$ python -q
>>> import numpy as np
>>> np.set_printoptions(suppress=True, linewidth=140)
>>> K = np.array([[0.72, -2.82, 4.56, 2.16, -1.99, 3.51, 0.69],
...     [2.32, -1.84, 1.17, -0.91, -0.98, 2.91, 0.96],
...     [-0.05, -0.92, 1.08, 0.72, -0.66, 1.18, -0.08],
...     [5.88, -5.1, 3.93, -1.29, 0.42, 4.76, -1.41],
...     [1.32, -3.24, 2.82, 1.08, -0.83, 3.36, -1.26]])
>>> K.shape
(5, 7)
>>> np.linalg.matrix_rank(K)
np.int64(4)
>>> np.round(K.sum(axis=1), 3)
array([6.83, 3.63, 1.27, 7.19, 3.25])
>>> np.unravel_index(np.abs(K).argmax(), K.shape)
(np.int64(3), np.int64(0))
>>> round(np.linalg.norm(K), 3)
np.float64(14.622)
>>> Uu, sig, VT = np.linalg.svd(K)
>>> np.argmax(sig[:-1] / (sig[1:] + 1e-6)) + 1
np.int64(4)
>>> B = Uu[:, :4] @ np.diag(sig[:4]) @ VT[:4]
>>> np.round(np.abs(K - B).max(), 3)
np.float64(0.0)
>>> np.linalg.matrix_rank(K, rtol=0.05)
np.int64(4)
>>> B.round(3)
array([[ 0.72, -2.82,  4.56,  2.16, -1.99,  3.51,  0.69],
       [ 2.32, -1.84,  1.17, -0.91, -0.98,  2.91,  0.96],
       [-0.05, -0.92,  1.08,  0.72, -0.66,  1.18, -0.08],
       [ 5.88, -5.1 ,  3.93, -1.29,  0.42,  4.76, -1.41],
       [ 1.32, -3.24,  2.82,  1.08, -0.83,  3.36, -1.26]])
>>> mat = np.loadtxt("case3.csv", delimiter=",")
>>> mat
array([[ 0.552, -0.368, -0.648],
       [ 0.335,  2.241,  5.031],
       [-0.703,  2.669,  5.567],
       [-0.271, -2.593, -4.537],
       [ 0.688, -0.735, -0.3  ],
       [-0.685,  1.548,  3.812],
       [-0.913,  2.092,  3.097],
       [ 1.077, -2.003, -2.52 ],
       [ 0.022, -0.986, -2.163],
       [ 0.57 , -0.482, -0.194],
       [-0.806,  0.118,  0.001]])
>>> Xs = mat - mat.mean(axis=0)
>>> V = np.linalg.svd(Xs)[2][:1]
>>> B = Xs - Xs @ V.T @ V
>>> np.linalg.norm(B, axis=1).round(6).argmax()
np.int64(10)
>>> np.round(np.cov(Xs @ V.T, rowvar=False), 3)
np.float64(13.937)
>>> np.round(np.linalg.norm(K, 2) / np.linalg.norm(K), 3)
np.float64(0.924)
>>> np.linalg.matrix_rank(K, rtol=0.1)
np.int64(3)
>>> np.linalg.cond(K) > 100
np.True_
>>> np.argsort(-np.linalg.norm(K, axis=0).round(6), kind="stable")[:3]
array([5, 1, 2])
>>> np.round(K @ np.linalg.pinv(K) @ K, 3)
array([[ 0.72, -2.82,  4.56,  2.16, -1.99,  3.51,  0.69],
       [ 2.32, -1.84,  1.17, -0.91, -0.98,  2.91,  0.96],
       [-0.05, -0.92,  1.08,  0.72, -0.66,  1.18, -0.08],
       [ 5.88, -5.1 ,  3.93, -1.29,  0.42,  4.76, -1.41],
       [ 1.32, -3.24,  2.82,  1.08, -0.83,  3.36, -1.26]])
>>> round(np.trace(np.linalg.pinv(K) @ K), 3)
np.float64(4.0)
>>> np.allclose(K[:-1].T @ np.linalg.lstsq(K[:-1].T, K[-1])[0], K[-1])
True
